>>> import numpy as np
>>> np.set_printoptions(suppress=True, linewidth=140)
>>> feats = np.array([[-3, 0, 0, 0, 0, 0, 0],
...     [0, -1, 0, 0, 0, 0, 0],
...     [0, 0, 5, 3, 0, 0, -5],
...     [0, 0, -5, 0, 3, 0, 1],
...     [0, 0, 3, -4, 4, 0, -1],
...     [0, 1, 0, 0, 0, 1, 0],
...     [0, 0, -5, 5, -3, 0, -5]])
>>> # 3 blocks once reordered
>>> rng = np.random.default_rng(76)
>>> labels = rng.permutation(7)
>>> out = feats[:, labels] * rng.choice([-1, 1], 7)
>>> print(out)
[[ 0  0  0  0  0  0 -3]
 [ 0  0  0  1  0  0  0]
 [ 0  5  5  0 -3  0  0]
 [ 3 -5 -1  0  0  0  0]
 [ 4  3  1  0  4  0  0]
 [ 0  0  0 -1  0 -1  0]
 [-3 -5  5  0 -5  0  0]]
>>> U, _, Vt = np.linalg.svd(feats.T @ out)
>>> print(np.round(U @ Vt, 2) + 0)
[[ 0.  0.  0.  0.  0.  0.  1.]
 [ 0.  0.  0. -1.  0.  0.  0.]
 [ 0.  1.  0.  0.  0.  0.  0.]
 [ 0.  0.  0.  0. -1.  0.  0.]
 [ 1.  0.  0.  0.  0.  0.  0.]
 [ 0.  0.  0.  0.  0. -1.  0.]
 [ 0.  0. -1.  0.  0.  0.  0.]]
>>> np.round(np.linalg.lstsq(feats, out)[0], 2) + 0
array([[ 0.,  0.,  0.,  0.,  0.,  0.,  1.],
       [ 0.,  0.,  0., -1.,  0.,  0.,  0.],
       [ 0.,  1.,  0.,  0.,  0.,  0.,  0.],
       [ 0.,  0.,  0.,  0., -1.,  0.,  0.],
       [ 1.,  0.,  0.,  0.,  0.,  0.,  0.],
       [ 0.,  0.,  0.,  0.,  0., -1.,  0.],
       [ 0.,  0., -1.,  0.,  0.,  0.,  0.]])
>>> labels
array([4, 2, 6, 1, 3, 5, 0])
